$ python3 -q
>>> import numpy as np
>>> np.set_printoptions(precision=2, suppress=True, linewidth=100, sign=" ")
>>> X = np.loadtxt("x.csv", delimiter=",")
>>> X
array([[-3.,  1.,  0.,  0.,  0.,  0.],
       [ 0., -3.,  1.,  0.,  0.,  0.],
       [ 0.,  0., -3.,  1.,  0.,  0.],
       [ 0.,  0.,  0., -3.,  1.,  0.],
       [ 0.,  0.,  0.,  0., -3.,  1.],
       [ 0.,  0.,  0.,  0.,  0., -3.]])
>>> # triangular, det is the product of the diagonal
>>> O, V = np.linalg.qr(X[:, :5])[0], np.linalg.qr(X[:, 5:])[0]
>>> sig = np.linalg.svd(O.T @ V, compute_uv=False)
>>> (sig > 0.9).sum()
np.int64(0)
>>> np.round(np.linalg.norm(O @ O.T - V @ V.T, 2), 2)
np.float64(1.0)
>>> u = np.array([0, -1, 3, 0, 2, 3])
>>> out = X + np.outer(u, np.eye(6)[3])
>>> np.linalg.matrix_rank(np.linalg.inv(out) - np.linalg.inv(X), tol=1e-8)
np.int64(1)
>>> round(np.linalg.det(out) / np.linalg.det(X), 2), round(1 + np.linalg.solve(X, u)[3], 2)
(np.float64(0.67), np.float64(0.67))
>>> out
array([[-3.,  1.,  0.,  0.,  0.,  0.],
       [ 0., -3.,  1., -1.,  0.,  0.],
       [ 0.,  0., -3.,  4.,  0.,  0.],
       [ 0.,  0.,  0., -3.,  1.,  0.],
       [ 0.,  0.,  0.,  2., -3.,  1.],
       [ 0.,  0.,  0.,  3.,  0., -3.]])
>>> arr = np.load("dump.npy")
>>> arr
array([[ 0,  0,  1,  1,  0,  0,  1],
       [ 0,  0,  1,  1,  0,  0,  0],
       [ 1,  1,  0,  1,  0,  0,  1],
       [ 1,  1,  1,  0,  1,  0,  0],
       [ 0,  0,  0,  1,  0,  0,  0],
       [ 0,  0,  0,  0,  0,  0,  0],
       [ 1,  0,  1,  0,  0,  0,  0]])
>>> ev, V = np.linalg.eigh(arr)
>>> round(ev.sum(), 2), np.trace(arr)
(np.float64(0.0), np.int64(0))
>>> np.linalg.eigvalsh(arr @ arr)
array([ 0.  ,  0.04,  0.53,  0.72,  2.18,  3.45,  9.09])
>>> np.linalg.eigvalsh(arr + -3 * np.eye(7))
array([-4.86, -4.48, -3.72, -3.  , -2.8 , -2.15,  0.01])
>>> np.abs(V[:, -1])
array([ 0.45,  0.34,  0.54,  0.5 ,  0.17,  0.  ,  0.33])
>>> np.round(arr @ np.linalg.pinv(arr) @ arr, 2) + 0
array([[ 0.,  0.,  1.,  1.,  0.,  0.,  1.],
       [ 0.,  0.,  1.,  1.,  0.,  0.,  0.],
       [ 1.,  1.,  0.,  1.,  0.,  0.,  1.],
       [ 1.,  1.,  1.,  0.,  1.,  0.,  0.],
       [ 0.,  0.,  0.,  1.,  0.,  0.,  0.],
       [ 0.,  0.,  0.,  0.,  0.,  0.,  0.],
       [ 1.,  0.,  1.,  0.,  0.,  0.,  0.]])
>>> round(np.trace(np.linalg.pinv(arr) @ arr), 2)
np.float64(6.0)
>>> np.unique(arr.round(6), axis=0).shape
(7, 7)
>>> np.allclose(arr[:-1].T @ np.linalg.lstsq(arr[:-1].T, arr[-1])[0], arr[-1])
False
>>> np.linalg.lstsq(arr[:-1].T, arr[-1])[2]
np.int32(5)
>>> np.abs(np.diag(np.linalg.qr(arr)[1])) > 1e-9
array([ True,  True,  True,  True,  True, False,  True])
